% python3 -q
>>> import numpy as np
>>> from numpy import linalg as LA
>>> np.set_printoptions(precision=2, suppress=True, linewidth=200, sign=" ")
>>> data = -3 * np.eye(5) + np.eye(5, k=1)
>>> print(data)
[[-3.  1.  0.  0.  0.]
 [ 0. -3.  1.  0.  0.]
 [ 0.  0. -3.  1.  0.]
 [ 0.  0.  0. -3.  1.]
 [ 0.  0.  0.  0. -3.]]
>>> # triangular, det is the product of the diagonal
>>> O, Rm = LA.qr(data)
>>> print(O)
[[ 1.  0.  0.  0.  0.]
 [-0.  1.  0.  0.  0.]
 [-0. -0.  1.  0.  0.]
 [-0. -0. -0.  1.  0.]
 [-0. -0. -0. -0.  1.]]
>>> print(np.allclose(Rm.T @ Rm, data.T @ data))
True
>>> print(Rm)
[[-3.  1.  0.  0.  0.]
 [ 0. -3.  1.  0.  0.]
 [ 0.  0. -3.  1.  0.]
 [ 0.  0.  0. -3.  1.]
 [ 0.  0.  0.  0. -3.]]
>>> rng = np.random.default_rng(365400)
>>> idx = rng.permutation(5)
>>> print(idx)
[ 2  1  0  3  4]
>>> out = Rm[idx][:, idx]
>>> print(np.trace(out))
-15.0
>>> print(np.sort(np.abs(LA.eigvals(out))))
[ 3.  3.  3.  3.  3.]
>>> print(np.diag(out))
[-3. -3. -3. -3. -3.]
>>> print(np.allclose(out, Rm))
False
>>> out = LA.inv(data)
>>> print(LA.det(data) * out)
[[ 81.  27.   9.   3.   1.]
 [  0.  81.  27.   9.   3.]
 [  0.   0.  81.  27.   9.]
 [  0.   0.   0.  81.  27.]
 [  0.   0.   0.   0.  81.]]
>>> print(data @ out)
[[ 1.  0.  0.  0.  0.]
 [ 0.  1.  0.  0.  0.]
 [ 0.  0.  1.  0.  0.]
 [ 0.  0.  0.  1.  0.]
 [ 0.  0.  0.  0.  1.]]
>>> print(np.allclose(out, data.T))
False
>>> print(round(LA.det(data) * LA.det(out), 2))
1.0
>>> t = np.radians(30)
>>> Rm = np.eye(5)
>>> Rm[4, 4] = Rm[1, 1] = np.cos(t)
>>> Rm[4, 1], Rm[1, 4] = -np.sin(t), np.sin(t)
>>> print(Rm)
[[ 1.    0.    0.    0.    0.  ]
 [ 0.    0.87  0.    0.    0.5 ]
 [ 0.    0.    1.    0.    0.  ]
 [ 0.    0.    0.    1.    0.  ]
 [ 0.   -0.5   0.    0.    0.87]]
>>> out = data @ Rm.T
>>> print(round(LA.det(Rm), 2), np.round(np.trace(Rm), 2))
1.0 4.73
>>> print(np.allclose(LA.norm(data, axis=1), LA.norm(out, axis=1)))
True
>>> print(LA.svd(data, compute_uv=False), LA.svd(out, compute_uv=False))
[ 3.89  3.57  3.11  2.59  2.17] [ 3.89  3.57  3.11  2.59  2.17]
>>> print(out)
[[-3.    0.87  0.    0.   -0.5 ]
 [ 0.   -2.6   1.    0.    1.5 ]
 [ 0.    0.   -3.    1.    0.  ]
 [ 0.    0.5   0.   -3.    0.87]
 [ 0.   -1.5   0.    0.   -2.6 ]]
>>> m1 = np.array([[0, 0, 1, 0, 0],
...     [1, 0, 0, 0, 0],
...     [0, 0, 0, 0, 1],
...     [0, 0, 0, 1, 0],
...     [0, 1, 0, 0, 0]])
>>> # columns are unit length and at right angles
>>> print(m1.sum(axis=1))
[ 1  1  1  1  1]
>>> print(LA.matrix_power(m1, 2))
[[ 0  0  0  0  1]
 [ 0  0  1  0  0]
 [ 0  1  0  0  0]
 [ 0  0  0  1  0]
 [ 1  0  0  0  0]]
>>> print(np.sort(np.abs(LA.eigvals(m1)))[::-1])
[ 1.  1.  1.  1.  1.]
>>> p = np.eye(5)[3]
>>> for _ in range(5):
...     p = p @ m1
...     print(p.round(2))
... 
[ 0.  0.  0.  1.  0.]
[ 0.  0.  0.  1.  0.]
[ 0.  0.  0.  1.  0.]
[ 0.  0.  0.  1.  0.]
[ 0.  0.  0.  1.  0.]
>>> x0 = np.array([2, 1, 1, 3, 3])
>>> target = m1 @ x0
>>> b, lr = np.zeros(5), 1 / LA.norm(m1, 2) ** 2
>>> for i in range(250):
...     b -= lr * m1.T @ (m1 @ b - target)
...     if i % 50 == 0: print(i, round(LA.norm(m1 @ b - target), 2))
... 
0 0.0
50 0.0
100 0.0
150 0.0
200 0.0
>>> print(b)
[ 2.  1.  1.  3.  3.]
>>> print(np.round(LA.cond(m1), 2))
1.0
>>> P = np.triu(np.array([[2, 0, 0, 0, 0],
...     [2, 1, 2, 1, 2],
...     [2, 2, 1, 0, 0],
...     [0, 0, 2, 0, 0],
...     [2, 1, 2, 1, 2]]), 1) + np.eye(5)
>>> out = P @ m1 @ LA.inv(P)
>>> print(LA.matrix_rank(out))
5
>>> print(out)
[[ 0.  0.  1.  0.  0.]
 [ 1.  2. -4. -1. -2.]
 [ 0.  0.  0.  0.  1.]
 [ 0.  0.  0.  1.  0.]
 [ 0.  1. -2. -1. -2.]]
>>> print(np.trace(out), np.trace(m1))
1.0 1
>>> print(round(LA.det(out), 2))
-1.0
>>> P = np.triu(np.array([[-5, -4, 1, -1, 5],
...     [2, -4, 1, 1, -5],
...     [5, 0, -1, 3, -5],
...     [5, 3, -3, 1, 3],
...     [-2, -4, 3, 1, 4]]), 1) + np.eye(5)
>>> out = P @ data @ LA.inv(P)
>>> print(LA.matrix_rank(out))
5
>>> u = np.array([-2, 0, 0, 2, -1, 2])
>>> mat = u[np.abs(np.subtract.outer(np.arange(6), np.arange(6)))]
>>> print(mat)
[[-2  0  0  2 -1  2]
 [ 0 -2  0  0  2 -1]
 [ 0  0 -2  0  0  2]
 [ 2  0  0 -2  0  0]
 [-1  2  0  0 -2  0]
 [ 2 -1  2  0  0 -2]]
>>> out = LA.inv(mat)
>>> print(round(float(LA.slogdet(mat)[0]), 2))
-1.0
>>> print(LA.det(mat) * out)
[[ 8. 16. -8.  8. 12. -8.]
 [16. 32. 12. 16. 24. 12.]
 [-8. 12. 22. -8. 16.  8.]
 [ 8. 16. -8. 22. 12. -8.]
 [12. 24. 16. 12. 32. 16.]
 [-8. 12.  8. -8. 16.  8.]]
>>> print(round(LA.det(mat) * LA.det(out), 2))
1.0
>>> print(np.round(LA.cond(mat), 2))
15.87
>>> print((np.abs(out) > 1e-9).astype(int))
[[ 1  1  1  1  1  1]
 [ 1  1  1  1  1  1]
 [ 1  1  1  1  1  1]
 [ 1  1  1  1  1  1]
 [ 1  1  1  1  1  1]
 [ 1  1  1  1  1  1]]
>>> print(out)
[[-0.29 -0.57  0.29 -0.29 -0.43  0.29]
 [-0.57 -1.14 -0.43 -0.57 -0.86 -0.43]
 [ 0.29 -0.43 -0.79  0.29 -0.57 -0.29]
 [-0.29 -0.57  0.29 -0.79 -0.43  0.29]
 [-0.43 -0.86 -0.57 -0.43 -1.14 -0.57]
 [ 0.29 -0.43 -0.29  0.29 -0.57 -0.29]]
>>> print(np.round(LA.inv(out), 2) + 0)
[[-2.  0.  0.  2. -1.  2.]
 [ 0. -2.  0.  0.  2. -1.]
 [ 0.  0. -2.  0.  0.  2.]
 [ 2.  0.  0. -2.  0.  0.]
 [-1.  2.  0.  0. -2.  0.]
 [ 2. -1.  2.  0.  0. -2.]]
>>> K = np.array([[0, 0, 1, 0], [0, 0, 0, 0], [1, 0, 0, 0], [0, 0, 0, 0]])
>>> # row 3 repeats row 1
>>> x0 = np.array([-1, 0, 4, 5])
>>> print(K @ np.ones(4))
[ 1.  0.  1.  0.]
>>> print(K @ x0)
[ 4  0 -1  0]
>>> print(LA.norm(K @ x0) <= LA.norm(K, 2) * LA.norm(x0) + 1e-9)
True
>>> print(np.sign((K @ x0).round(6)))
[ 1  0 -1  0]
